>>> import numpy as np
>>> import numpy.linalg as la
>>> np.set_printoptions(precision=1, suppress=True, linewidth=160, floatmode="fixed")
>>> feats = np.load("run12.npy")
>>> print(feats)
[[  0.6   0.5  -0.1   0.9  -0.5  -0.5  -4.0   0.1   1.9   0.0]
 [  1.4  -0.2  -0.6  -0.6  -0.5  -0.7  20.0   0.4  -1.1  -0.4]
 [  0.7   0.3   0.1   1.1   1.2  -0.9 -34.0  -0.6   0.1   0.0]
 [  1.9   0.5  -0.3   0.1  -0.9   2.9  24.0   1.4   0.2  -1.4]
 [  0.5   0.8  -1.0   0.9  -0.1   0.0   6.0   0.2  -0.7   0.4]
 [ -0.4  -0.1   0.1  -1.4  -0.2  -0.1  -2.0   1.1   0.6   0.5]
 [  1.2  -0.9  -0.9   0.4   0.1  -0.4 -20.0  -1.4  -2.0   1.1]
 [  0.7  -0.9   1.6   1.0   0.4   0.5   6.0   0.3   1.8  -0.8]
 [  0.6  -2.2  -0.3  -0.6  -1.3   1.9 -38.0  -0.6   0.2   0.2]]
>>> # column 6 dominates
>>> U, sigma, VT = la.svd(feats, full_matrices=False)
>>> print(np.round(np.sqrt((sigma ** 2).sum()), 1), round(float(la.norm(feats)), 1))
64.3 64.3
>>> print(np.round(np.abs(VT[0]), 1) + 0)
[0.0 0.0 0.0 0.0 0.0 0.0 1.0 0.0 0.0 0.0]
>>> print(np.allclose(U * sigma @ VT, feats))
True
>>> print(U.shape, sigma.shape, VT.shape)
(9, 9) (9,) (9, 10)
>>> print(np.cumsum(sigma ** 2) / np.sum(sigma ** 2))
[1.0 1.0 1.0 1.0 1.0 1.0 1.0 1.0 1.0]
>>> print(np.round(sigma / sigma[0], 1) + 0)
[1.0 0.1 0.1 0.1 0.0 0.0 0.0 0.0 0.0]
>>> print(np.round(VT @ VT.T, 1) + 0)
[[1.0 0.0 0.0 0.0 0.0 0.0 0.0 0.0 0.0]
 [0.0 1.0 0.0 0.0 0.0 0.0 0.0 0.0 0.0]
 [0.0 0.0 1.0 0.0 0.0 0.0 0.0 0.0 0.0]
 [0.0 0.0 0.0 1.0 0.0 0.0 0.0 0.0 0.0]
 [0.0 0.0 0.0 0.0 1.0 0.0 0.0 0.0 0.0]
 [0.0 0.0 0.0 0.0 0.0 1.0 0.0 0.0 0.0]
 [0.0 0.0 0.0 0.0 0.0 0.0 1.0 0.0 0.0]
 [0.0 0.0 0.0 0.0 0.0 0.0 0.0 1.0 0.0]
 [0.0 0.0 0.0 0.0 0.0 0.0 0.0 0.0 1.0]]
>>> rng = np.random.default_rng(921)
>>> m1 = rng.normal(size=(28, 9))
>>> m1 = 5 * m1 / la.norm(m1, axis=1, keepdims=True)
>>> print(m1.round(1) + 0)
[[ 0.3  1.7  1.6  0.8  1.0  1.7 -3.3 -1.3  1.5]
 [ 1.8 -1.3 -0.6  2.1 -0.4 -3.0  0.1  1.9 -1.6]
 [-2.3 -0.6 -1.6  2.5  2.0  0.4  0.6  2.3 -1.0]
 [ 1.1 -1.9  2.2  1.4  0.1  2.3  1.9 -2.0 -0.8]
 [-1.3 -0.4 -0.6 -4.6  0.6 -1.1  0.2 -0.5  0.4]
 [-0.7  1.0  1.9 -0.2  3.3  0.4 -2.1 -1.6  1.3]
 [-1.2 -1.6 -0.9  0.8  3.7 -1.4 -0.9 -1.1 -1.5]
 [ 0.9  2.2  1.6 -1.2 -0.8 -1.4  1.8  2.7 -1.6]
 [ 1.4 -0.7 -2.1  0.0 -0.6  1.8  0.6  2.4 -2.9]
 [-1.1  0.2 -3.3 -0.7 -1.3  1.7 -0.5 -0.1 -2.8]
 [ 1.7 -1.7  3.3  0.0 -0.9  2.1 -0.4  1.4  0.9]
 [ 0.1  3.5  0.8 -1.9  0.0  1.1  2.0  0.5  1.7]
 [ 0.8  1.1 -1.0  3.4  2.9  0.8 -1.3  0.1 -0.2]
 [ 3.5 -1.5  2.0  0.2  0.1  1.5  0.6  0.6  1.8]
 [ 0.1 -0.8  0.2 -0.5  2.6  2.1  1.7  2.0  2.5]
 [ 3.1  0.1 -3.5 -0.2 -0.2  0.7  0.0 -0.3  1.6]
 [ 1.7  0.8 -2.9 -1.2  0.5 -3.0  1.4 -0.1  0.4]
 [ 1.2 -1.8  0.3 -0.6  1.7  0.4  1.1  2.2  3.3]
 [ 2.6  0.3  0.4 -2.0 -1.0 -0.4  2.6 -2.2 -0.6]
 [-3.5  1.3 -1.9  1.0 -1.6  1.8  0.1  0.8 -0.2]
 [ 0.0  3.1 -1.1  0.3  0.0  1.3  1.7  2.5  1.7]
 [ 1.7 -1.6  0.8  1.3 -0.5 -0.3 -0.4  2.7 -3.1]
 [-2.2  2.2  1.8 -0.5 -0.9  0.8  0.7  3.1  0.2]
 [-1.4 -1.8 -0.9  1.7  0.2 -3.3 -1.2 -1.3  1.5]
 [-2.7 -0.1  0.4  1.1  2.1 -1.3 -2.6 -0.9 -1.7]
 [-2.4 -1.6 -0.4  0.1  1.9  1.2  1.4 -0.4  3.0]
 [-1.2 -0.2  3.3  0.3  1.7  0.2 -0.1 -2.9 -1.0]
 [ 0.3  1.9 -0.3  0.5  1.5 -3.1  2.6  0.3  1.7]]
>>> x0 = np.array([0, -1, 2, 2, 0, -1, 0, -1, 0])
>>> y = m1 @ x0
>>> print(np.round(la.lstsq(m1, y)[0], 1) + 0)
[ 0.0 -1.0  2.0  2.0  0.0 -1.0  0.0 -1.0  0.0]
>>> y = y + 0.1 * rng.normal(size=28)
>>> print(y)
[ 2.8  5.5 -0.3  8.9 -8.3  3.5  3.7 -2.8 -7.4 -9.6  5.0 -7.3  2.7  4.0 -3.9 -7.9 -5.7 -1.5 -1.1 -5.7 -8.6  3.4 -3.4  7.8  5.2  0.1 10.1  1.3]
>>> beta, *_ = la.lstsq(m1, y)
>>> print(np.round(m1.T @ (y - m1 @ beta), 1) + 0)
[0.0 0.0 0.0 0.0 0.0 0.0 0.0 0.0 0.0]
>>> print(beta.round())
[ 0.0 -1.0  2.0  2.0  0.0 -1.0  0.0 -1.0 -0.0]
>>> print([round(float(la.norm(la.solve(m1.T @ m1 + lam * np.eye(9), m1.T @ y))), 2) for lam in (0, 1, 10, 100)])
[3.31, 3.25, 2.86, 1.47]
>>> print(round(la.norm(y - m1 @ beta), 1))
0.3
